% ipython --no-banner

In [1]: import numpy as np

In [2]: np.set_printoptions(precision=2, suppress=True, linewidth=160)

In [3]: rnd = lambda a: np.round(a, 2) + 0

In [4]: E = np.loadtxt("block8.csv", delimiter=",")

In [5]: print(E)
[[4. 1. 0. 0. 0. 0. 0. 0.]
 [0. 4. 1. 0. 0. 0. 0. 0.]
 [0. 0. 4. 1. 0. 0. 0. 0.]
 [0. 0. 0. 4. 1. 0. 0. 0.]
 [0. 0. 0. 0. 4. 1. 0. 0.]
 [0. 0. 0. 0. 0. 4. 1. 0.]
 [0. 0. 0. 0. 0. 0. 4. 1.]
 [0. 0. 0. 0. 0. 0. 0. 4.]]

In [6]: x = np.array([-1, -9, 4, 0, 3, -2, 3, 1])

In [7]: target = E @ x

In [8]: b, lr = np.zeros(8), 1 / np.linalg.norm(E, 2) ** 2

In [9]: for i in range(25):
   ...:     b -= lr * E.T @ (E @ b - target)
   ...:     if i % 5 == 0: print(i, round(np.linalg.norm(E @ b - target), 2))
   ...: 
0 16.38
5 1.24
10 0.11
15 0.01
20 0.0

In [10]: print(rnd(b))
[-1. -9.  4.  0.  3. -2.  3.  1.]

In [11]: np.prod(np.diag(E)), rnd(np.linalg.det(E))
Out[11]: (np.float64(65536.0), np.float64(65536.0))

In [12]: f = np.array([2, 0, 2, 0, 3, 1, 1, 0])

In [13]: A2 = E + np.outer(f, np.eye(8)[4])

In [14]: rnd(np.linalg.det(A2) / np.linalg.det(E)), rnd(1 + np.linalg.solve(E, f)[4])
Out[14]: (np.float64(1.7), np.float64(1.7))

In [15]: A2
Out[15]: 
array([[4., 1., 0., 0., 2., 0., 0., 0.],
       [0., 4., 1., 0., 0., 0., 0., 0.],
       [0., 0., 4., 1., 2., 0., 0., 0.],
       [0., 0., 0., 4., 1., 0., 0., 0.],
       [0., 0., 0., 0., 7., 1., 0., 0.],
       [0., 0., 0., 0., 1., 4., 1., 0.],
       [0., 0., 0., 0., 1., 0., 4., 1.],
       [0., 0., 0., 0., 0., 0., 0., 4.]])

In [16]: print(np.linalg.matrix_rank(np.linalg.inv(A2) - np.linalg.inv(E), tol=1e-8))
1

In [17]: Uu, sig, Vh = np.linalg.svd(E, full_matrices=False)

In [18]: Uu.shape, sig.shape, Vh.shape
Out[18]: ((8, 8), (8,), (8, 8))

In [19]: rnd(sig / sig[0])
Out[19]: array([1.  , 0.97, 0.92, 0.86, 0.79, 0.72, 0.66, 0.62])

In [20]: rnd(np.sqrt((sig ** 2).sum())), rnd(np.linalg.norm(E))
Out[20]: (np.float64(11.62), np.float64(11.62))

In [21]: rng = np.random.default_rng(507)

In [22]: lab = rng.integers(0, 3, 4)

In [23]: mat = np.array([[0, 3, 1, 2], [2, 1, 1, 1], [0, 0, 0, 3], [0, 0, 0, 1]]) * (lab[:, None] == lab)

In [24]: mat
Out[24]: 
array([[0, 0, 0, 0],
       [0, 1, 1, 1],
       [0, 0, 0, 3],
       [0, 0, 0, 1]])

In [25]: mat @ mat
Out[25]: 
array([[0, 0, 0, 0],
       [0, 1, 1, 5],
       [0, 0, 0, 3],
       [0, 0, 0, 1]])

In [26]: np.prod(np.diag(mat)), rnd(np.linalg.det(mat))
Out[26]: (np.int64(0), np.float64(0.0))

In [27]: rnd(np.linalg.norm(mat, axis=0))
Out[27]: array([0.  , 1.  , 1.  , 3.32])

In [28]: print(rnd(np.linalg.norm(mat, 2)))
3.35

In [29]: rnd(np.linalg.norm(mat, 1)), rnd(np.linalg.norm(mat, np.inf))
Out[29]: (np.float64(5.0), np.float64(3.0))

In [30]: rnd(np.linalg.norm(mat, "nuc"))
Out[30]: np.float64(4.68)

In [31]: rnd(np.linalg.norm(mat) ** 2 / np.linalg.norm(mat, 2) ** 2)
Out[31]: np.float64(1.16)

In [32]: lab = rng.permutation(8)

In [33]: print(lab)
[6 7 3 4 5 2 1 0]

In [34]: A2 = E[lab][:, lab]

In [35]: print(rnd(np.linalg.det(A2)), rnd(np.linalg.det(E[lab])))
65536.0 65536.0

In [36]: rnd(np.sort(np.abs(np.linalg.eigvals(A2))))
Out[36]: array([4., 4., 4., 4., 4., 4., 4., 4.])

In [37]: print(np.trace(A2))
32.0

In [38]: print(np.diag(A2))
[4. 4. 4. 4. 4. 4. 4. 4.]

In [39]: A2
Out[39]: 
array([[4., 1., 0., 0., 0., 0., 0., 0.],
       [0., 4., 0., 0., 0., 0., 0., 0.],
       [0., 0., 4., 1., 0., 0., 0., 0.],
       [0., 0., 0., 4., 1., 0., 0., 0.],
       [1., 0., 0., 0., 4., 0., 0., 0.],
       [0., 0., 1., 0., 0., 4., 0., 0.],
       [0., 0., 0., 0., 0., 1., 4., 0.],
       [0., 0., 0., 0., 0., 0., 1., 4.]])

In [40]: O, V = np.linalg.qr(A2[:, :5])[0], np.linalg.qr(A2[:, 5:])[0]

In [41]: sig = np.linalg.svd(O.T @ V, compute_uv=False)

In [42]: (sig > 0.9).sum()
Out[42]: np.int64(0)

In [43]: f = np.array([0, 1, 0, 0, 2, 0, 1, 1])

In [44]: W0 = np.array([np.roll(f, i) for i in range(8)])

In [45]: W0
Out[45]: 
array([[0, 1, 0, 0, 2, 0, 1, 1],
       [1, 0, 1, 0, 0, 2, 0, 1],
       [1, 1, 0, 1, 0, 0, 2, 0],
       [0, 1, 1, 0, 1, 0, 0, 2],
       [2, 0, 1, 1, 0, 1, 0, 0],
       [0, 2, 0, 1, 1, 0, 1, 0],
       [0, 0, 2, 0, 1, 1, 0, 1],
       [1, 0, 0, 2, 0, 1, 1, 0]])

In [46]: lab = rng.permutation(8)

In [47]: lab
Out[47]: array([6, 0, 1, 5, 3, 4, 7, 2])

In [48]: A2 = W0[lab][:, lab]

In [49]: np.allclose(A2, W0)
Out[49]: False

In [50]: rnd(np.fft.fft(W0[0]))
Out[50]: array([ 5.  +0.j, -0.59+1.j,  1.  +0.j, -3.41-1.j,  1.  +0.j, -3.41+1.j,  1.  +0.j, -0.59-1.j])

In [51]: W0 @ (-1.0) ** np.arange(8)
Out[51]: array([ 1., -1.,  1., -1.,  1., -1.,  1., -1.])

In [52]: np.allclose(W0 @ W0.T, W0.T @ W0)
Out[52]: True

In [53]: (W0 @ W0)[0]
Out[53]: array([6, 0, 5, 4, 1, 6, 1, 2])

In [54]: A2 = np.array([[6, 1, 2],
    ...:     [4, 2, 1],
    ...:     [2, 4, 0],
    ...:     [9, 6, 6],
    ...:     [3, 8, 7],
    ...:     [7, 4, 1],
    ...:     [0, 0, 5],
    ...:     [3, 5, 3]])

In [55]: np.einsum("ik,kj->ji", W0, A2)
Out[55]: 
array([[13, 25, 19, 15, 30, 20, 17, 31],
       [23, 18,  9, 24, 16, 18, 25, 17],
       [23,  7, 19, 14, 11, 20, 11, 20]])

In [56]: np.einsum("ij->j", W0)
Out[56]: array([5, 5, 5, 5, 5, 5, 5, 5])

In [57]: arr = np.load("data.npy")

In [58]: arr
Out[58]: 
array([[ 1, -1,  1, -1,  1, -1,  1, -1],
       [ 1, -1,  1, -1, -1,  1, -1,  1],
       [ 1,  1,  1,  1, -1, -1, -1, -1]])

In [59]: def softmax(z):
    ...:     e = np.exp(z - z.max(axis=-1, keepdims=True))
    ...:     return e / e.sum(axis=-1, keepdims=True)
    ...: 

In [60]: rnd(softmax(arr[2] + -2))
Out[60]: array([0.22, 0.22, 0.22, 0.22, 0.03, 0.03, 0.03, 0.03])

In [61]: rnd(softmax(arr).sum(axis=1))
Out[61]: array([1., 1., 1.])

In [62]: rnd(softmax(arr[2]))
Out[62]: array([0.22, 0.22, 0.22, 0.22, 0.03, 0.03, 0.03, 0.03])

In [63]: att = arr @ arr.T / np.sqrt(8)

In [64]: print(rnd(softmax(att + np.triu(np.full(att.shape, -np.inf), 1))))
[[1.   0.   0.  ]
 [0.06 0.94 0.  ]
 [0.05 0.05 0.89]]

In [65]: print(softmax(att).round(6).argmax(axis=1))
[0 1 2]

In [66]: rnd(softmax(att)[2] @ arr)
Out[66]: array([ 1.  ,  0.79,  1.  ,  0.79, -0.89, -0.89, -0.89, -0.89])

In [67]: Uu, sig, Vh = np.linalg.svd(arr, full_matrices=False)

In [68]: rnd(Vh @ Vh.T)
Out[68]: 
array([[1., 0., 0.],
       [0., 1., 0.],
       [0., 0., 1.]])

In [69]: np.allclose(Uu * sig @ Vh, arr)
Out[69]: True

In [70]: rnd(Uu.T @ Uu)
Out[70]: 
array([[1., 0., 0.],
       [0., 1., 0.],
       [0., 0., 1.]])

In [71]: print(rnd(sig))
[2.83 2.83 2.83]

In [72]: rnd(Uu.T @ arr @ Vh.T)
Out[72]: 
array([[2.83, 0.  , 0.  ],
       [0.  , 2.83, 0.  ],
       [0.  , 0.  , 2.83]])

In [73]: rnd(np.sqrt((sig ** 2).sum())), rnd(np.linalg.norm(arr))
Out[73]: (np.float64(4.9), np.float64(4.9))

In [74]: A2 = arr[0, 0] * arr[1:] - np.outer(arr[1:, 0], arr[0])

In [75]: A2
Out[75]: 
array([[ 0,  0,  0,  0, -2,  2, -2,  2],
       [ 0,  2,  0,  2, -2,  0, -2,  0]])

In [76]: print(arr[:, 0] / arr[0, 0])
[1. 1. 1.]

In [77]: np.linalg.matrix_rank(A2), np.linalg.matrix_rank(arr)
Out[77]: (np.int64(2), np.int64(3))

In [78]: print(np.flatnonzero(~A2.round(6).any(axis=1)))
[]

In [79]: G = A2.T @ A2

In [80]: np.diag(G)
Out[80]: array([0, 4, 0, 4, 8, 4, 8, 4])

In [81]: np.allclose(G, G.T)
Out[81]: True

In [82]: (A2 @ A2.T).shape
Out[82]: (2, 2)

In [83]: rnd(np.linalg.eigvalsh(G)[::-1])
Out[83]: array([24.,  8.,  0.,  0.,  0.,  0.,  0.,  0.])

In [84]: M = np.loadtxt("sample16.csv", delimiter=",")

In [85]: print(M)
[[ 9. -1.  0.  0.  0.  0.]
 [-1. -6. -1.  0.  0.  0.]
 [ 0. -1.  0. -1.  0.  0.]
 [ 0.  0. -1.  3. -1.  0.]
 [ 0.  0.  0. -1. -1. -1.]
 [ 0.  0.  0.  0. -1. -3.]]

In [86]: f = np.array([1, 0])

In [87]: np.convolve(M[0], f)
Out[87]: array([ 9., -1.,  0.,  0.,  0.,  0.,  0.])

In [88]: np.correlate(M[0], M[1], "full")
Out[88]: array([  0.,   0.,   0.,  -9., -53.,  -3.,   1.,   0.,   0.,   0.,   0.])

In [89]: print(np.polyval(f, M[0]))
[ 9. -1.  0.  0.  0.  0.]

In [90]: x = np.array([5, 4, 0, -4, 5, 0])

In [91]: target = M @ x

In [92]: b, lr = np.zeros(6), 1 / np.linalg.norm(M, 2) ** 2

In [93]: for i in range(30):
    ...:     b -= lr * M.T @ (M @ b - target)
    ...:     if i % 5 == 0: print(i, round(np.linalg.norm(M @ b - target), 2))
    ...: 
0 20.47
5 7.02
10 3.67
15 2.47
20 2.09
25 1.94

In [94]: rnd(b)
Out[94]: array([ 4.96,  3.65,  2.19, -3.98,  2.26,  1.14])
